$ python -q
>>> import numpy as np
>>> import numpy.linalg as la
>>> np.set_printoptions(precision=3, suppress=True, linewidth=120)
>>> F = np.loadtxt("layer17.csv", delimiter=",")
>>> F
array([[ 1.,  0.,  0.],
       [-2.,  1.,  0.],
       [ 1.,  3.,  1.]])
>>> # triangular: eigenvalues sit on the diagonal
>>> evals, evecs = la.eig(F)
>>> evals
array([1., 1., 1.])
>>> np.sort(la.eigvals(la.inv(F)))
array([1., 1., 1.])
>>> q, R = la.qr(F)
>>> np.round(q.T @ q, 3) + 0
array([[1., 0., 0.],
       [0., 1., 0.],
       [0., 0., 1.]])
>>> np.round(abs(R[0, 0]), 3), round(la.norm(F[:, 0]), 3)
(np.float64(2.449), np.float64(2.449))
>>> np.abs(np.diag(R))
array([2.449, 3.136, 0.13 ])
>>> round(np.trace(q @ q.T), 3)
np.float64(3.0)
>>> la.matrix_power(F, 3)
array([[  1.,   0.,   0.],
       [ -6.,   1.,   0.],
       [-15.,   9.,   1.]])
>>> np.allclose(F @ F.T, F.T @ F)
False
>>> np.allclose(F, F.T)
False
>>> round(la.det(F), 3)
np.float64(1.0)
>>> x0 = np.array([1, 0, 0])
>>> y = F @ x0
>>> beta, lr = np.zeros(3), 1 / la.norm(F, 2) ** 2
>>> for i in range(30):
...     beta -= lr * F.T @ (F @ beta - y)
...     if i % 5 == 0: print(i, round(la.norm(F @ beta - y), 3))
... 
0 1.125
5 0.033
10 0.014
15 0.014
20 0.014
25 0.014
>>> round(float(la.cond(F)), 3)
26.938
>>> beta
array([ 0.988, -0.03 ,  0.104])
